% ipython --no-banner

In [1]: import numpy as np

In [2]: np.set_printoptions(precision=2, suppress=True, linewidth=160, legacy="1.25")

In [3]: tidy = lambda a: np.round(a, 2) + 0

In [4]: K = np.loadtxt("mat.csv", delimiter=",")

In [5]: print(K)
[[ 2.25  0.49 -8.13 -3.05  1.7 ]
 [ 1.13 -5.24  3.23 -1.72  3.1 ]
 [ 1.71  1.42 -6.49 -2.04  2.89]
 [ 0.66 -5.28  4.47 -1.72  1.35]
 [-0.93 -6.54  4.56 -0.85  0.69]
 [ 1.93  1.68 -6.84 -0.71  1.44]
 [-1.58 -3.37  2.84 -2.47  2.86]
 [-0.12 -4.85  2.82 -1.17  1.26]
 [-1.28 -3.97  4.96 -0.33  1.07]
 [ 0.18 -4.98  4.63 -2.93  3.01]
 [ 1.37 -0.74 -5.92 -1.54  1.97]
 [-0.04  0.64 -8.13  0.01  2.73]
 [ 1.46  0.42 -5.57 -1.88  1.08]
 [-1.12 -2.82  4.6  -1.99  1.75]
 [ 2.36  0.   -7.95 -0.74  1.3 ]
 [-0.16 -3.17  1.79 -2.25  0.31]
 [ 1.24  0.63 -5.47 -2.59  2.26]
 [-1.55 -2.73  3.   -1.56  1.48]
 [ 2.71 -0.05 -8.26 -1.97  0.81]
 [ 1.34 -0.95 -7.08 -0.58  2.9 ]
 [-0.88 -1.19 -7.89 -2.49  1.43]
 [ 0.95 -0.74 -6.45  0.78  4.12]
 [ 0.61 -0.76 -6.63  0.59  1.41]
 [ 1.47 -0.66 -7.7  -2.14  0.17]
 [ 2.26 -0.91 -7.02 -1.92  0.75]
 [ 0.52  2.78 -6.1  -2.94  1.81]
 [ 0.78 -5.06  3.08 -0.01  2.31]
 [ 0.61 -1.53 -6.48 -1.19  0.06]
 [-0.18 -5.28  4.29 -0.89  2.06]
 [-2.14 -4.16  3.65 -2.63  1.31]
 [-0.47  0.49 -5.62 -0.85  1.07]
 [ 1.87 -1.86 -8.   -1.02  1.5 ]
 [ 0.7   0.35 -7.68  0.36  0.51]
 [ 2.42  0.52 -7.73  0.93  0.77]]

In [6]: Xs = K - K.mean(axis=0)

In [7]: V = np.linalg.svd(Xs)[2][:2]

In [8]: Y = Xs - Xs @ V.T @ V

In [9]: print(tidy(np.cov(Xs @ V.T, rowvar=False)))
[[34.31  0.  ]
 [ 0.    1.57]]

In [10]: print(tidy((Xs @ V.T).std(axis=0)))
[5.77 1.23]

In [11]: print(tidy(Y.std(axis=0)))
[0.85 0.53 0.29 0.79 0.92]

In [12]: print(tidy(np.linalg.norm(K) ** 2 / np.linalg.norm(K, 2) ** 2))
1.36

In [13]: print(tidy(np.linalg.norm(K, axis=0)))
[ 8.23 17.18 35.16 10.08 10.92]

In [14]: print(tidy(K[5] @ K[11]))
60.53

In [15]: print(tidy(np.linalg.norm(K, 2)))
36.57

In [16]: Q, Rm = np.linalg.qr(K)

In [17]: print(tidy(Q.T @ Q))
[[1. 0. 0. 0. 0.]
 [0. 1. 0. 0. 0.]
 [0. 0. 1. 0. 0.]
 [0. 0. 0. 1. 0.]
 [0. 0. 0. 0. 1.]]

In [18]: print(np.allclose(Rm.T @ Rm, K.T @ K))
True

In [19]: print(Q.shape, Rm.shape)
(34, 5) (5, 5)

In [20]: print(tidy(abs(Rm[0, 0])), tidy(np.linalg.norm(K[:, 0])))
8.23 8.23

In [21]: A = np.load("dump.npy")

In [22]: print(A)
[[-4  4 -3 -5  1]
 [ 0  5 -5  0 -2]
 [-1 -1  2  2  1]
 [-2 -3  3 -5 -3]
 [ 1 -4  5 -1  1]
 [ 4  5  5  1  0]
 [ 2 -1 -5 -5 -3]
 [-1 -1  2  2  1]
 [ 0  2  3 -2 -1]]

In [23]: Y = np.c_[A[:, :1] @ np.array([[-3]]), np.array([-3, -3, 0, 3, 2, 2, -2, 0, -3])]

In [24]: print(Y)
[[ 12  -3]
 [  0  -3]
 [  3   0]
 [  6   3]
 [ -3   2]
 [-12   2]
 [ -6  -2]
 [  3   0]
 [  0  -3]]

In [25]: print(tidy(np.linalg.norm(np.linalg.qr(A)[0].T @ Y, axis=0) ** 2 / ((Y ** 2).sum(axis=0) + 1e-12)))
[1.   0.63]

In [26]: print(tidy(np.linalg.lstsq(A, Y[:, 0])[0]))
[-3.  0.  0.  0.  0.]

In [27]: print(np.linalg.matrix_rank(Y))
2

In [28]: print(np.linalg.matrix_rank(np.c_[A, Y]))
6

In [29]: proj = Y @ np.linalg.solve(Y.T @ Y, Y.T)

In [30]: print(tidy((np.eye(9) - proj) @ Y))
[[0. 0.]
 [0. 0.]
 [0. 0.]
 [0. 0.]
 [0. 0.]
 [0. 0.]
 [0. 0.]
 [0. 0.]
 [0. 0.]]

In [31]: print(tidy(proj @ Y[:, 0]))
[ 12.   0.   3.   6.  -3. -12.  -6.   3.   0.]

In [32]: print(np.allclose(proj @ proj, proj))
True

In [33]: print(np.trace(proj))
2.0

In [34]: print(np.linalg.matrix_rank(np.eye(9) - proj))
7
